% python3 -q
>>> import numpy as np
>>> from numpy import linalg as LA
>>> np.set_printoptions(precision=2, suppress=True, linewidth=100, floatmode="fixed")
>>> def tidy(a):
...     return np.round(a, 2) + 0
... 
>>> E = np.abs(np.array([[2, 2, 3, 0, 2, 2, 1, 0, 2, 0, 1],
...     [3, 3, 0, 3, 0, 1, 0, 3, 3, 0, 2],
...     [0, 3, 2, 0, 0, 1, 0, 0, 2, 0, 0],
...     [0, 0, 2, 2, 2, 2, 3, 0, 2, 2, 1],
...     [1, 3, 1, 1, 2, 3, 2, 2, 0, 2, 2],
...     [0, 1, 1, 0, 1, 2, 1, 0, 2, 2, 2],
...     [3, 0, 3, 2, 2, 2, 1, 2, 0, 0, 0],
...     [0, 3, 0, 2, 0, 3, 0, 0, 1, 3, 1],
...     [1, 3, 2, 1, 2, 3, 1, 1, 0, 1, 3],
...     [3, 3, 2, 0, 3, 1, 0, 1, 1, 3, 0],
...     [1, 1, 1, 0, 2, 2, 3, 2, 2, 0, 2]])) + np.eye(11)
>>> E = E / E.sum(axis=1, keepdims=True)
>>> tidy(E)
array([[0.19, 0.12, 0.19, 0.00, 0.12, 0.12, 0.06, 0.00, 0.12, 0.00, 0.06],
       [0.16, 0.21, 0.00, 0.16, 0.00, 0.05, 0.00, 0.16, 0.16, 0.00, 0.11],
       [0.00, 0.33, 0.33, 0.00, 0.00, 0.11, 0.00, 0.00, 0.22, 0.00, 0.00],
       [0.00, 0.00, 0.12, 0.18, 0.12, 0.12, 0.18, 0.00, 0.12, 0.12, 0.06],
       [0.05, 0.15, 0.05, 0.05, 0.15, 0.15, 0.10, 0.10, 0.00, 0.10, 0.10],
       [0.00, 0.08, 0.08, 0.00, 0.08, 0.23, 0.08, 0.00, 0.15, 0.15, 0.15],
       [0.19, 0.00, 0.19, 0.12, 0.12, 0.12, 0.12, 0.12, 0.00, 0.00, 0.00],
       [0.00, 0.21, 0.00, 0.14, 0.00, 0.21, 0.00, 0.07, 0.07, 0.21, 0.07],
       [0.05, 0.16, 0.11, 0.05, 0.11, 0.16, 0.05, 0.05, 0.05, 0.05, 0.16],
       [0.17, 0.17, 0.11, 0.00, 0.17, 0.06, 0.00, 0.06, 0.06, 0.22, 0.00],
       [0.06, 0.06, 0.06, 0.00, 0.12, 0.12, 0.18, 0.12, 0.12, 0.00, 0.18]])
>>> # rows sum to 1
>>> tidy(LA.matrix_power(E, 3))
array([[0.07, 0.16, 0.11, 0.06, 0.07, 0.13, 0.06, 0.06, 0.12, 0.06, 0.09],
       [0.08, 0.13, 0.10, 0.06, 0.09, 0.13, 0.07, 0.06, 0.11, 0.07, 0.09],
       [0.07, 0.17, 0.11, 0.07, 0.06, 0.13, 0.05, 0.07, 0.13, 0.06, 0.10],
       [0.07, 0.15, 0.12, 0.06, 0.08, 0.13, 0.06, 0.06, 0.11, 0.07, 0.08],
       [0.08, 0.14, 0.10, 0.06, 0.08, 0.13, 0.06, 0.06, 0.10, 0.08, 0.09],
       [0.08, 0.15, 0.11, 0.05, 0.08, 0.13, 0.06, 0.07, 0.10, 0.07, 0.09],
       [0.07, 0.15, 0.12, 0.06, 0.08, 0.13, 0.06, 0.06, 0.11, 0.07, 0.08],
       [0.08, 0.14, 0.10, 0.06, 0.09, 0.13, 0.07, 0.06, 0.10, 0.08, 0.09],
       [0.08, 0.14, 0.11, 0.06, 0.08, 0.13, 0.06, 0.07, 0.11, 0.07, 0.09],
       [0.08, 0.16, 0.11, 0.06, 0.08, 0.13, 0.05, 0.06, 0.11, 0.07, 0.09],
       [0.07, 0.14, 0.11, 0.06, 0.08, 0.14, 0.07, 0.06, 0.11, 0.07, 0.09]])
>>> tidy((E - E.T) / 2)
array([[ 0.00, -0.02,  0.09,  0.00,  0.04,  0.06, -0.06,  0.00,  0.04, -0.08,  0.00],
       [ 0.02,  0.00, -0.17,  0.08, -0.08, -0.01,  0.00, -0.03,  0.00, -0.08,  0.02],
       [-0.09,  0.17,  0.00, -0.06, -0.02,  0.02, -0.09,  0.00,  0.06, -0.06, -0.03],
       [ 0.00, -0.08,  0.06,  0.00,  0.03,  0.06,  0.03, -0.07,  0.03,  0.06,  0.03],
       [-0.04,  0.08,  0.02, -0.03,  0.00,  0.04, -0.01,  0.05, -0.05, -0.03, -0.01],
       [-0.06,  0.01, -0.02, -0.06, -0.04,  0.00, -0.02, -0.11,  0.00,  0.05,  0.02],
       [ 0.06,  0.00,  0.09, -0.03,  0.01,  0.02,  0.00,  0.06, -0.03,  0.00, -0.09],
       [ 0.00,  0.03,  0.00,  0.07, -0.05,  0.11, -0.06,  0.00,  0.01,  0.08, -0.02],
       [-0.04,  0.00, -0.06, -0.03,  0.05,  0.00,  0.03, -0.01,  0.00,  0.00,  0.02],
       [ 0.08,  0.08,  0.06, -0.06,  0.03, -0.05,  0.00, -0.08,  0.00,  0.00,  0.00],
       [ 0.00, -0.02,  0.03, -0.03,  0.01, -0.02,  0.09,  0.02, -0.02,  0.00,  0.00]])
>>> np.allclose(E, E.T)
False
>>> tidy(np.sort(np.abs(LA.eigvals(E))))
array([0.03, 0.09, 0.09, 0.16, 0.16, 0.19, 0.19, 0.20, 0.29, 0.29, 1.00])
>>> tidy(E @ E)
array([[0.08, 0.16, 0.14, 0.04, 0.08, 0.13, 0.06, 0.05, 0.12, 0.04, 0.09],
       [0.08, 0.13, 0.08, 0.09, 0.07, 0.13, 0.07, 0.07, 0.11, 0.07, 0.10],
       [0.06, 0.22, 0.14, 0.06, 0.03, 0.12, 0.02, 0.06, 0.16, 0.03, 0.09],
       [0.07, 0.11, 0.14, 0.07, 0.11, 0.13, 0.09, 0.05, 0.08, 0.08, 0.07],
       [0.08, 0.13, 0.09, 0.07, 0.09, 0.13, 0.07, 0.08, 0.09, 0.09, 0.08],
       [0.07, 0.13, 0.10, 0.03, 0.10, 0.14, 0.07, 0.06, 0.10, 0.09, 0.10],
       [0.06, 0.14, 0.15, 0.06, 0.08, 0.15, 0.07, 0.04, 0.11, 0.07, 0.06],
       [0.08, 0.13, 0.07, 0.07, 0.08, 0.12, 0.06, 0.06, 0.11, 0.12, 0.09],
       [0.07, 0.14, 0.10, 0.06, 0.08, 0.13, 0.07, 0.07, 0.11, 0.07, 0.10],
       [0.11, 0.18, 0.11, 0.05, 0.09, 0.11, 0.03, 0.06, 0.10, 0.09, 0.07],
       [0.08, 0.12, 0.10, 0.06, 0.09, 0.15, 0.08, 0.08, 0.08, 0.06, 0.10]])
>>> tidy((E + E.T) / 2)
array([[0.19, 0.14, 0.09, 0.00, 0.09, 0.06, 0.12, 0.00, 0.09, 0.08, 0.06],
       [0.14, 0.21, 0.17, 0.08, 0.08, 0.06, 0.00, 0.19, 0.16, 0.08, 0.08],
       [0.09, 0.17, 0.33, 0.06, 0.02, 0.09, 0.09, 0.00, 0.16, 0.06, 0.03],
       [0.00, 0.08, 0.06, 0.18, 0.08, 0.06, 0.15, 0.07, 0.09, 0.06, 0.03],
       [0.09, 0.08, 0.02, 0.08, 0.15, 0.11, 0.11, 0.05, 0.05, 0.13, 0.11],
       [0.06, 0.06, 0.09, 0.06, 0.11, 0.23, 0.10, 0.11, 0.16, 0.10, 0.14],
       [0.12, 0.00, 0.09, 0.15, 0.11, 0.10, 0.12, 0.06, 0.03, 0.00, 0.09],
       [0.00, 0.19, 0.00, 0.07, 0.05, 0.11, 0.06, 0.07, 0.06, 0.13, 0.09],
       [0.09, 0.16, 0.16, 0.09, 0.05, 0.16, 0.03, 0.06, 0.05, 0.05, 0.14],
       [0.08, 0.08, 0.06, 0.06, 0.13, 0.10, 0.00, 0.13, 0.05, 0.22, 0.00],
       [0.06, 0.08, 0.03, 0.03, 0.11, 0.14, 0.09, 0.09, 0.14, 0.00, 0.18]])
